$ python -q
>>> import numpy as np
>>> from numpy import linalg as LA
>>> np.set_printoptions(precision=1, suppress=True, linewidth=100)
>>> def tidy(a):
...     return np.round(a, 1) + 0
... 
>>> F = np.load("a.npy")
>>> print(tidy(F))
[[-0.3 -0.5 -0.7  0.   0.1 -0.3  0.3]
 [-0.6 -0.3  0.   0.  -0.2  0.5 -0.5]
 [ 0.5 -0.5 -0.1 -0.5 -0.1 -0.1 -0.4]
 [-0.4  0.1  0.3 -0.2  0.  -0.8 -0.3]
 [ 0.   0.6 -0.7  0.  -0.2 -0.1 -0.4]
 [ 0.2 -0.2  0.   0.6  0.6 -0.1 -0.5]
 [ 0.2 -0.2  0.1  0.5 -0.8 -0.3  0. ]]
>>> x = np.array([0, 0, 0, 0, 2, 1, 2])
>>> 7 - LA.matrix_rank(F - np.eye(7), tol=1e-8)
np.int64(1)
>>> tidy(LA.det(F))
np.float64(1.0)
>>> tidy(LA.inv(F))
array([[-0.3, -0.6,  0.5, -0.4,  0. ,  0.2,  0.2],
       [-0.5, -0.3, -0.5,  0.1,  0.6, -0.2, -0.2],
       [-0.7,  0. , -0.1,  0.3, -0.7,  0. ,  0.1],
       [ 0. ,  0. , -0.5, -0.2,  0. ,  0.6,  0.5],
       [ 0.1, -0.2, -0.1,  0. , -0.2,  0.6, -0.8],
       [-0.3,  0.5, -0.1, -0.8, -0.1, -0.1, -0.3],
       [ 0.3, -0.5, -0.4, -0.3, -0.4, -0.5,  0. ]])
>>> tidy(F.T @ (F @ x))
array([0., 0., 0., 0., 2., 1., 2.])
>>> [p for p in range(1, 25) if np.allclose(LA.matrix_power(F, p), np.eye(7))]
[]
>>> tidy(np.sort(np.abs(np.degrees(np.angle(LA.eigvals(F))))))
array([  0. ,  78.9,  78.9, 109.4, 109.4, 160.9, 160.9])
>>> tidy(LA.norm(x)), tidy(LA.norm(F @ x))
(np.float64(3.0), np.float64(3.0))
>>> Q, evecs = LA.qr(F[:, :3])[0], LA.qr(F[:, 3:])[0]
>>> s = LA.svd(Q.T @ evecs, compute_uv=False)
>>> (s > 0.9).sum()
np.int64(0)
>>> tidy(s)
array([0., 0., 0.])
>>> tidy(np.abs(LA.eigvals(F)).max())
np.float64(1.0)
>>> print(tidy(np.sort(np.abs(LA.eigvals(F)))))
[1. 1. 1. 1. 1. 1. 1.]
>>> x = np.array([4, -1, 3, 0, -1, -2, 3])
>>> print(LA.norm(F @ x) <= LA.norm(F, 2) * LA.norm(x) + 1e-9)
True
>>> print((F @ x).argmax())
6
>>> print(np.sign((F @ x).round(6)))
[-1. -1.  1. -1. -1. -1.  1.]
>>> tidy(F @ np.ones(7))
array([-1.3, -1.1, -1.3, -1.2, -0.6,  0.7, -0.4])
>>> tidy(F @ x)
array([-1.4, -4.4,  1.3, -0.3, -3.4, -0.6,  2.2])
>>> tidy(F * x)
array([[-1.4,  0.5, -2. ,  0. , -0.1,  0.6,  0.9],
       [-2.4,  0.3,  0.1,  0. ,  0.2, -1. , -1.6],
       [ 2.1,  0.5, -0.4,  0. ,  0.1,  0.2, -1.3],
       [-1.7, -0.1,  0.9,  0. ,  0. ,  1.5, -0.9],
       [ 0.2, -0.6, -2. ,  0. ,  0.2,  0.1, -1.1],
       [ 0.9,  0.2,  0. ,  0. , -0.6,  0.2, -1.4],
       [ 0.6,  0.2,  0.2,  0. ,  0.8,  0.5,  0. ]])
>>> tidy(F @ np.eye(7)[5])
array([-0.3,  0.5, -0.1, -0.8, -0.1, -0.1, -0.3])
>>> feats = np.load("run3.npy")
>>> feats
array([[ 1, -1,  1, -1, -1,  1, -1,  1],
       [ 1,  1, -1, -1, -1, -1,  1,  1],
       [ 1,  1, -1, -1,  1,  1, -1, -1],
       [ 1, -1, -1,  1, -1,  1,  1, -1],
       [ 1, -1,  1, -1,  1, -1,  1, -1],
       [ 1,  1,  1,  1, -1, -1, -1, -1],
       [ 1, -1, -1,  1,  1, -1, -1,  1],
       [ 1,  1,  1,  1,  1,  1,  1,  1]])
>>> Y = np.array([[3, 3], [0, 3], [5, 0], [4, 1], [2, 3], [3, 1], [5, 1], [5, 3]])
>>> np.einsum("ik,kj->ij", feats, Y)
array([[  5,  -1],
       [ -1,   5],
       [-11,   5],
       [  3,  -3],
       [  3,  -1],
       [ -3,  -1],
       [  1,   5],
       [ 27,  15]])
>>> LA.matrix_rank(feats @ Y)
np.int64(2)
>>> LA.matrix_rank(np.vstack([feats, Y.T]))
np.int64(8)
>>> np.einsum("ik,kj->ji", feats, Y)
array([[  5,  -1, -11,   3,   3,  -3,   1,  27],
       [ -1,   5,   5,  -3,  -1,  -1,   5,  15]])
>>> np.einsum("ij->j", feats)
array([8, 0, 0, 0, 0, 0, 0, 0])
